In [1]: import numpy as np

In [2]: import numpy.linalg as la

In [3]: np.set_printoptions(suppress=True, linewidth=160)

In [4]: rnd = lambda a: np.round(a, 3) + 0

In [5]: J = np.loadtxt("x.csv", delimiter=",")

In [6]: J
Out[6]: 
array([[ 1.389,  0.784,  0.311, -3.925],
       [ 0.784, -2.184, -1.302, -4.162],
       [ 0.311, -1.302,  6.523, -1.098],
       [-3.925, -4.162, -1.098,  0.273]])

In [7]: # equal to its transpose

In [8]: evals, V = la.eigh(J)

In [9]: rnd(la.svd(J, compute_uv=False))
Out[9]: array([7., 6., 6., 1.])

In [10]: np.abs(V[:, -1]).round(6).argmax()
Out[10]: np.int64(2)

In [11]: rnd(evals)
Out[11]: array([-6., -1.,  6.,  7.])

In [12]: rnd(V.T @ V)
Out[12]: 
array([[1., 0., 0., 0.],
       [0., 1., 0., 0.],
       [0., 0., 1., 0.],
       [0., 0., 0., 1.]])

In [13]: rnd(la.eigvalsh(J + 5 * np.eye(4)))
Out[13]: array([-1.,  4., 11., 12.])

In [14]: rnd(V @ np.diag(evals) @ V.T)
Out[14]: 
array([[ 1.389,  0.784,  0.311, -3.925],
       [ 0.784, -2.184, -1.302, -4.162],
       [ 0.311, -1.302,  6.523, -1.098],
       [-3.925, -4.162, -1.098,  0.273]])

In [15]: W0 = np.loadtxt("m.csv", delimiter=",")

In [16]: W0
Out[16]: 
array([[-1.5  , -0.1  ,  0.9  ,  0.3  , -0.23 ,  0.1  , -1.7  ],
       [ 0.4  , -0.1  , -0.4  ,  0.6  ,  0.593, -0.5  , -0.2  ],
       [-2.1  ,  1.1  , -0.7  ,  2.   ,  0.852, -0.9  ,  0.9  ],
       [-0.1  ,  1.3  ,  0.6  ,  0.1  , -1.862,  1.8  ,  0.3  ],
       [ 1.2  ,  0.1  ,  0.8  , -0.9  ,  0.951, -1.   , -1.7  ],
       [-0.7  , -1.9  , -0.2  ,  0.1  ,  0.882, -1.   , -0.4  ],
       [-0.4  ,  1.4  ,  1.   , -0.7  , -1.797,  1.7  , -0.1  ],
       [-0.6  ,  0.3  ,  0.4  , -0.5  ,  0.947, -1.   ,  2.2  ],
       [-0.5  , -1.4  ,  0.7  , -1.   ,  0.644, -0.4  ,  1.1  ],
       [-1.4  , -1.7  ,  0.7  ,  1.   , -1.845,  1.8  ,  0.7  ],
       [ 1.1  , -0.4  , -1.1  , -0.2  ,  0.397, -0.5  ,  1.5  ],
       [-1.   , -0.3  ,  1.4  ,  1.   , -3.27 ,  3.2  , -1.4  ],
       [-1.   , -1.7  , -0.3  ,  0.3  ,  1.625, -1.5  ,  1.5  ],
       [ 0.2  , -0.5  , -0.1  , -1.1  , -0.96 ,  0.9  , -0.3  ],
       [-0.6  , -0.5  , -0.6  , -1.   ,  1.048, -1.   ,  0.6  ]])

In [17]: labels = W0[:, 4] > np.median(W0[:, 4])

In [18]: f = W0[labels].mean(axis=0) - W0[~labels].mean(axis=0)

In [19]: ((W0 - W0.mean(axis=0)) @ f > 0).astype(int)
Out[19]: array([0, 1, 1, 0, 1, 1, 0, 1, 1, 0, 1, 0, 1, 0, 1])

In [20]: rnd(f)
Out[20]: array([-0.277, -0.521, -0.361, -0.268,  2.114, -2.034,  0.75 ])

In [21]: np.argsort(-np.abs(f).round(6), kind="stable")
Out[21]: array([4, 5, 6, 1, 2, 0, 3])

In [22]: d = la.norm(W0[:, None] - W0[None], axis=-1)

In [23]: d.mean(axis=1).argmax()
Out[23]: np.int64(11)

In [24]: la.matrix_rank(d ** 2)
Out[24]: np.int64(9)

In [25]: np.flatnonzero(d[2] < d.mean() / 2)
Out[25]: array([2])

In [26]: d[2].round(6).argsort(kind="stable")[:4]
Out[26]: array([ 2,  1,  7, 12])

In [27]: Ac = W0 - W0.mean(axis=0)

In [28]: Uu, s, vt = la.svd(Ac, full_matrices=False)

In [29]: rnd(vt[0] * np.sign(vt[0, np.abs(vt[0]).argmax()]))
Out[29]: array([ 0.059, -0.155, -0.239, -0.088,  0.654, -0.634,  0.279])

In [30]: rnd(Ac.mean(axis=0))
Out[30]: array([0., 0., 0., 0., 0., 0., 0.])

In [31]: (np.sign(Uu[:, 0]) == np.sign(Uu[0, 0])).astype(int)
Out[31]: array([1, 0, 0, 1, 0, 0, 1, 0, 0, 1, 0, 1, 0, 1, 0])

In [32]: rnd(s ** 2 / (s ** 2).sum())
Out[32]: array([0.538, 0.162, 0.124, 0.111, 0.048, 0.016, 0.   ])

In [33]: np.searchsorted(np.cumsum(s ** 2) / (s ** 2).sum(), 0.9) + 1
Out[33]: np.int64(4)

In [34]: Ac = (W0 - W0.mean(axis=0)) / W0.std(axis=0)

In [35]: rnd(Ac.std(axis=0))
Out[35]: array([1., 1., 1., 1., 1., 1., 1.])

In [36]: np.argwhere(np.abs(Ac) > 2)
Out[36]: 
array([[ 2,  3],
       [11,  4],
       [11,  5]])

In [37]: b = la.lstsq(np.delete(Ac, 4, axis=1), Ac[:, 4])[0]

In [38]: rnd(1 - np.var(Ac[:, 4] - np.delete(Ac, 4, axis=1) @ b))
Out[38]: np.float64(0.997)

In [39]: np.abs(b).argmax()
Out[39]: np.int64(4)

In [40]: mat = np.loadtxt("a.csv", delimiter=",")

In [41]: mat
Out[41]: 
array([[ 2.,  1.,  0.,  0.,  0.,  0.,  0.,  0.],
       [ 0.,  0., -1.,  0.,  0.,  0.,  0.,  0.],
       [ 0.,  0.,  0.,  0.,  1.,  0.,  0.,  0.],
       [-2.,  0.,  0.,  0.,  0.,  0., -2.,  2.],
       [ 0.,  0.,  0.,  0.,  0.,  0.,  0.,  0.]])

In [42]: evals, V = la.eig(J)

In [43]: rnd(np.sort(la.eigvals(J @ J)))
Out[43]: array([ 1.   , 35.997, 36.004, 49.003])

In [44]: rnd(np.sort(la.eigvals(J.T)))
Out[44]: array([-6., -1.,  6.,  7.])

In [45]: rnd(J @ V[:, 0] - evals[0] * V[:, 0])
Out[45]: array([0., 0., 0., 0.])

In [46]: rnd(np.prod(evals))
Out[46]: np.float64(251.959)
